% python3 -q
>>> import numpy as np
>>> import numpy.linalg as la
>>> np.set_printoptions(precision=3, suppress=True, linewidth=160, legacy="1.25")
>>> def rd(a):
...     return np.round(a, 3) + 0
... 
>>> arr = np.loadtxt("mat.csv", delimiter=",")
>>> print(arr)
[[-1. -6.  2.  4.]
 [-6. -1. -6.  2.]
 [ 2. -6. -1. -6.]
 [ 4.  2. -6. -1.]]
>>> vals, V = la.eig(arr)
>>> print(rd(np.sort(la.eigvals(arr.T))))
[-9.434 -8.403  4.403  9.434]
>>> print(la.norm(arr, axis=1).argmax())
1
>>> print(rd(la.norm(arr, 2)))
9.434
>>> print(rd(la.norm(arr, axis=0)))
[7.55  8.775 8.775 7.55 ]
>>> print(arr[2] @ arr[0])
8.0
>>> print(rd(la.norm(arr, axis=1)))
[7.55  8.775 8.775 7.55 ]
>>> print(rd(la.norm(arr[2] - arr[0])))
10.863
>>> print(rd(la.matrix_power(arr, 4)))
[[ 4401.   720.   720. -3520.]
 [  720.  6201. -1720.   720.]
 [  720. -1720.  6201.   720.]
 [-3520.   720.   720.  4401.]]
>>> print(arr @ arr)
[[ 57.   8.   8. -32.]
 [  8.  77. -12.   8.]
 [  8. -12.  77.   8.]
 [-32.   8.   8.  57.]]
>>> print(np.allclose(arr @ arr.T, arr.T @ arr))
True
>>> print(np.allclose(arr, arr.T))
True
>>> th = np.radians(45)
>>> R = np.eye(4)
>>> R[0, 0] = R[2, 2] = np.cos(th)
>>> R[0, 2], R[2, 0] = -np.sin(th), np.sin(th)
>>> print(rd(R))
[[ 0.707  0.    -0.707  0.   ]
 [ 0.     1.     0.     0.   ]
 [ 0.707  0.     0.707  0.   ]
 [ 0.     0.     0.     1.   ]]
>>> A2 = arr @ R.T
>>> print(rd(la.svd(arr, compute_uv=False)), rd(la.svd(A2, compute_uv=False)))
[9.434 9.434 8.403 4.403] [9.434 9.434 8.403 4.403]
>>> print(rd(la.det(R)), rd(np.trace(R)))
1.0 3.414
>>> rng = np.random.default_rng(8160)
>>> lab = rng.permutation(4)
>>> print(lab)
[3 0 1 2]
>>> A2 = R[lab][:, lab]
>>> print(rd(A2))
[[ 1.     0.     0.     0.   ]
 [ 0.     0.707  0.    -0.707]
 [ 0.     0.     1.     0.   ]
 [ 0.     0.707  0.     0.707]]
>>> print(rd(np.diag(A2)))
[1.    0.707 1.    0.707]
>>> W0 = np.array([[-0.3, -0.3, 1.6],
...     [-0.1, -1.0, -1.2],
...     [0.3, 1.4, 0.3],
...     [-0.7, -1.4, -2.5]])
>>> W0[:, 1] *= 20
>>> print(W0)
[[ -0.3  -6.    1.6]
 [ -0.1 -20.   -1.2]
 [  0.3  28.    0.3]
 [ -0.7 -28.   -2.5]]
>>> W = np.array([[2, -1, 0, 2, 1], [1, 2, 1, -1, -2], [-1, 2, 0, 2, 1]])
>>> c = np.array([0, -2, -2, 1, 0])
>>> act = np.maximum(W0 @ W + c, 0)
>>> print(la.matrix_rank(act))
3
>>> print(rd(act))
[[ 0.   0.   0.   9.6 13.3]
 [ 0.   0.   0.  18.4 38.7]
 [28.3 54.3 26.   0.   0. ]
 [ 0.   0.   0.  22.6 52.8]]
>>> print((act > 0).astype(int))
[[0 0 0 1 1]
 [0 0 0 1 1]
 [1 1 1 0 0]
 [0 0 0 1 1]]
>>> print((act > 0).mean(axis=0))
[0.25 0.25 0.25 0.75 0.75]
>>> basis = np.array([[-1, 0, 5], [5, -5, -3], [3, 3, -2], [-3, 5, 2], [1, 5, -1]])
>>> print(rd(act @ basis))
[[ -15.5  114.5    5.9]
 [ -16.5  285.5   -1.9]
 [ 321.2 -193.5  -73.4]
 [ -15.   377.    -7.6]]
>>> print((act @ basis).round(6).argmax(axis=1))
[1 1 0 1]
>>> print(W @ basis)
[[-12  20  16]
 [ 13 -22  -3]
 [  6   5  -8]]
>>> Uu, sig, Vt = la.svd(act)
>>> V = Vt[:(sig > 1e-8).sum()]
>>> x = act[1] + -1 * act[3] + rng.integers(2) * np.eye(5)[2]
>>> print(rd(x))
[  0.    0.    0.   -4.2 -14.1]
>>> print(la.matrix_rank(np.vstack([act, x])))
3
>>> print(rd(np.diag(V.T @ V)))
[0.181 0.666 0.153 1.    1.   ]
>>> print(rd(V.T @ V))
[[0.181 0.347 0.166 0.    0.   ]
 [0.347 0.666 0.319 0.    0.   ]
 [0.166 0.319 0.153 0.    0.   ]
 [0.    0.    0.    1.    0.   ]
 [0.    0.    0.    0.    1.   ]]
>>> proj = W0 @ la.solve(W0.T @ W0, W0.T)
>>> print(np.trace(proj))
3.0
>>> print(rd(np.diag(proj)))
[0.846 0.482 0.672 0.999]
>>> print(rd(la.eigvalsh(proj)))
[0. 1. 1. 1.]
>>> print(rd((np.eye(4) - proj) @ W0))
[[0. 0. 0.]
 [0. 0. 0.]
 [0. 0. 0.]
 [0. 0. 0.]]
>>> A2 = np.c_[W0[:, :1] @ np.array([[-2]]), np.array([2, 1, -2, -2])]
>>> print(A2)
[[ 0.6  2. ]
 [ 0.2  1. ]
 [-0.6 -2. ]
 [ 1.4 -2. ]]
>>> print(la.matrix_rank(A2))
2
>>> print(la.matrix_rank(np.c_[W0, A2]))
4
>>> A2 = np.array([[2, -3], [3, 0], [5, -1]])
>>> print(rd(np.einsum("ij->j", W0)))
[ -0.8 -26.   -1.8]
>>> print(rd(np.einsum("ik,kj->ij", W0, A2)))
[[-10.6  -0.7]
 [-66.2   1.5]
 [ 86.1  -1.2]
 [-97.9   4.6]]
>>> print(np.einsum("ij,ij->i", W0, W0))
[ 38.65 401.45 784.18 790.74]
>>> X = np.load("dump.npy")
>>> print(X)
[[ 1.468  0.     0.5  ]
 [ 5.709 -0.6    1.9  ]
 [-1.214 -0.1   -0.4  ]
 [ 6.599 -1.2    2.2  ]
 [ 5.411  0.8    1.8  ]
 [-2.141 -0.5   -0.7  ]
 [ 6.868  1.1    2.3  ]
 [-7.521  0.    -2.5  ]
 [ 0.93  -0.3    0.3  ]
 [-2.393  0.6   -0.8  ]
 [-1.183 -1.3   -0.4  ]
 [ 0.877  0.3    0.3  ]
 [ 0.     0.1    0.   ]
 [ 2.398 -0.4    0.8  ]
 [ 4.185  0.7    1.4  ]
 [-3.312  0.3   -1.1  ]
 [-2.068  0.9   -0.7  ]
 [ 2.676 -0.3    0.9  ]
 [ 0.579  0.1    0.2  ]
 [-3.308 -0.5   -1.1  ]
 [-0.598 -0.4   -0.2  ]
 [-0.003 -3.8    0.   ]
 [ 2.388 -0.1    0.8  ]
 [-3.022  1.2   -1.   ]
 [-0.02   0.8    0.   ]]
>>> gram = np.cov(X, rowvar=False)
>>> print(rd(np.corrcoef(X.T)))
[[ 1.    -0.005  1.   ]
 [-0.005  1.    -0.004]
 [ 1.    -0.004  1.   ]]
>>> print(rd(np.polyfit(X[:, 0], X[:, 2], 1)))
[0.333 0.003]
